$ ipython --no-banner

In [1]: import numpy as np

In [2]: from numpy import linalg as LA

In [3]: np.set_printoptions(precision=2, suppress=True, linewidth=120, legacy="1.25")

In [4]: def tidy(a):
   ...:     return np.round(a, 2) + 0
   ...: 

In [5]: E = np.load("a.npy")

In [6]: E
Out[6]: 
array([[ 3.79, -3.26,  3.82],
       [ 3.88,  3.72, -2.69],
       [-1.17, -4.16, -0.6 ],
       [ 3.14,  4.09, -2.67],
       [-0.08, -3.02, -1.3 ],
       [ 6.23,  3.92, -1.5 ],
       [ 1.11, -3.75,  6.27],
       [ 0.34, -3.21,  6.52],
       [ 2.19, -3.94,  4.47],
       [ 2.71, -4.1 ,  5.01],
       [ 6.03,  4.47, -2.27],
       [-1.7 , -3.6 , -2.39],
       [ 5.04,  4.33, -1.56],
       [ 1.52, -4.64,  5.51],
       [ 2.52, -3.64,  5.04],
       [ 3.24, -3.39,  5.4 ],
       [ 1.42, -4.16,  6.93],
       [ 6.12,  4.82, -2.42],
       [ 4.46,  4.08, -1.86],
       [ 4.99,  5.8 , -4.23],
       [ 4.33,  5.21, -1.99],
       [ 2.07, -4.25,  3.27]])

In [7]: Z = E[[15, 6]].astype(float)

In [8]: for _ in range(4):
   ...:     idx = LA.norm(E[:, None] - Z, axis=-1).argmin(axis=1)
   ...:     Z = np.array([E[idx == j].mean(axis=0) for j in range(2)])
   ...: 

In [9]: idx
Out[9]: array([1, 0, 1, 0, 1, 0, 1, 1, 1, 1, 0, 1, 0, 1, 1, 1, 1, 0, 0, 0, 0, 1])

In [10]: tidy(Z)
Out[10]: 
array([[ 4.91,  4.49, -2.35],
       [ 1.38, -3.78,  3.69]])

In [11]: rng = np.random.default_rng(51)

In [12]: idx = rng.permutation(3)

In [13]: out = E[:, idx] * rng.choice([-1, 1], 3)

In [14]: out
Out[14]: 
array([[-3.26, -3.82, -3.79],
       [ 3.72,  2.69, -3.88],
       [-4.16,  0.6 ,  1.17],
       [ 4.09,  2.67, -3.14],
       [-3.02,  1.3 ,  0.08],
       [ 3.92,  1.5 , -6.23],
       [-3.75, -6.27, -1.11],
       [-3.21, -6.52, -0.34],
       [-3.94, -4.47, -2.19],
       [-4.1 , -5.01, -2.71],
       [ 4.47,  2.27, -6.03],
       [-3.6 ,  2.39,  1.7 ],
       [ 4.33,  1.56, -5.04],
       [-4.64, -5.51, -1.52],
       [-3.64, -5.04, -2.52],
       [-3.39, -5.4 , -3.24],
       [-4.16, -6.93, -1.42],
       [ 4.82,  2.42, -6.12],
       [ 4.08,  1.86, -4.46],
       [ 5.8 ,  4.23, -4.99],
       [ 5.21,  1.99, -4.33],
       [-4.25, -3.27, -2.07]])

In [15]: left, _, Vh = LA.svd(E.T @ out)

In [16]: tidy(left @ Vh)
Out[16]: 
array([[ 0.,  0., -1.],
       [ 1.,  0.,  0.],
       [ 0., -1.,  0.]])

In [17]: W0 = np.load("block19.npy")

In [18]: W0
Out[18]: 
array([[ 1,  0,  0,  0,  0,  0,  0],
       [-5,  1,  0,  0,  0,  0,  0],
       [ 4, -4,  1,  0,  0,  0,  0],
       [ 5, -4,  2,  1,  0,  0,  0],
       [-4, -4, -5,  4,  1,  0,  0],
       [ 2,  1,  1, -4,  5,  1,  0],
       [ 1,  4, -3,  3, -5,  4,  1]])

In [19]: theta = np.radians(180)

In [20]: Rm = np.eye(7)

In [21]: Rm[1, 1] = Rm[3, 3] = np.cos(theta)

In [22]: Rm[1, 3], Rm[3, 1] = -np.sin(theta), np.sin(theta)

In [23]: tidy(Rm)
Out[23]: 
array([[ 1.,  0.,  0.,  0.,  0.,  0.,  0.],
       [ 0., -1.,  0.,  0.,  0.,  0.,  0.],
       [ 0.,  0.,  1.,  0.,  0.,  0.,  0.],
       [ 0.,  0.,  0., -1.,  0.,  0.,  0.],
       [ 0.,  0.,  0.,  0.,  1.,  0.,  0.],
       [ 0.,  0.,  0.,  0.,  0.,  1.,  0.],
       [ 0.,  0.,  0.,  0.,  0.,  0.,  1.]])

In [24]: out = W0 @ Rm.T

In [25]: tidy(LA.det(Rm)), np.trace(Rm)
Out[25]: (1.0, 3.0)
